% python3 -q
>>> import numpy as np
>>> np.set_printoptions(precision=1, suppress=True, linewidth=120, sign=" ")
>>> rng = np.random.default_rng(9358)
>>> E = rng.normal(size=(33, 4)) + 5 * np.array([2, -1, -2, 2])
>>> E
array([[ 11.5,  -4.7,  -9.5,  10.1],
       [ 10.1,  -3.7, -10.2,  10.3],
       [ 10.3,  -6. , -11.1,   9.6],
       [  9.1,  -5. , -10.9,  11.8],
       [  8.5,  -5.2, -10.8,   9.8],
       [ 11.1,  -6.8,  -9.4,  10.1],
       [ 11.2,  -4.5,  -9. ,  10.5],
       [ 10.5,  -5.4,  -8.6,  11.2],
       [  9.3,  -6.7,  -9.5,   9.7],
       [ 10.4,  -4.2,  -9.7,  10.9],
       [  9.1,  -3.8, -10.7,   9.8],
       [  9.4,  -6.2, -10.4,   8.7],
       [ 10.4,  -3.8,  -9.8,   9.2],
       [  9.3,  -5.3,  -7.7,  12.3],
       [ 11.4,  -3.2,  -9.6,   9.4],
       [ 10.9,  -5.8, -10.5,   8.5],
       [ 10.4,  -3.2, -10.6,  10.1],
       [  9.6,  -7.3, -10.6,  12.3],
       [  8.5,  -6.7,  -9. ,  10.6],
       [ 10.8,  -5.4, -10.9,  10. ],
       [  9.8,  -5.6,  -8.3,   8.8],
       [  8.4,  -7. , -12.5,  11.3],
       [ 12.1,  -4.5, -10.4,  11.6],
       [ 10.1,  -3.4, -11.5,   8.9],
       [  9.9,  -5.4, -11.2,   7.3],
       [ 11.7,  -4.8,  -9.1,  11.7],
       [ 13.1,  -4.8, -10. ,  10.6],
       [  9.1,  -4.8,  -9.4,   9.6],
       [  8.8,  -6.7, -10.6,  10.8],
       [  8.6,  -4.1, -10.5,   9.8],
       [ 10.2,  -5. , -10.8,   9.2],
       [  9.6,  -3.2, -10.2,  11.1],
       [  9. ,  -5.5,  -9.8,   8.6]])
>>> Ac = E - E.mean(axis=0)
>>> left, sigma, VT = np.linalg.svd(Ac, full_matrices=False)
>>> np.abs(VT[0]).argmax()
np.int64(1)
>>> np.round(Ac.mean(axis=0), 1) + 0
array([ 0.,  0.,  0.,  0.])
>>> print(sigma)
[ 7.5  7.   5.4  5. ]
>>> np.round(VT[0] * np.sign(VT[0, np.abs(VT[0]).argmax()]), 1) + 0
array([ 0.7,  0.7,  0.2,  0. ])
>>> print(np.abs(VT[-1]))
[ 0.5  0.3  0.8  0.2]
>>> np.abs(left[:, 0]).argmax()
np.int64(21)
>>> round(float((sigma ** 2).sum() ** 2 / (sigma ** 4).sum()), 1)
3.6
>>> D = np.linalg.norm(E[:, None] - E[None], axis=-1)
>>> D[30].round(6).argsort(kind="stable")[:4]
array([ 30,  19,   2,  15])
>>> np.flatnonzero(D[30] < D.mean() / 2)
array([  2,  15,  19,  30])
>>> D[:5, :5]
array([[ 0. ,  1.9,  2.4,  3.2,  3.2],
       [ 1.9,  0. ,  2.6,  2.2,  2.3],
       [ 2.4,  2.6,  0. ,  2.7,  2. ],
       [ 3.2,  2.2,  2.7,  0. ,  2. ],
       [ 3.2,  2.3,  2. ,  2. ,  0. ]])
>>> (D + 1e9 * np.eye(33)).round(6).argmin(axis=1)
array([  6,  16,  19,  28,  29,   8,   0,   6,  18,   1,  29,  32,   1,   7,  12,  30,   1,  28,   8,   2,  27,  28,
        25,  16,  15,   6,  22,  32,  18,  10,  19,   1,  11])
>>> D.shape
(33, 33)
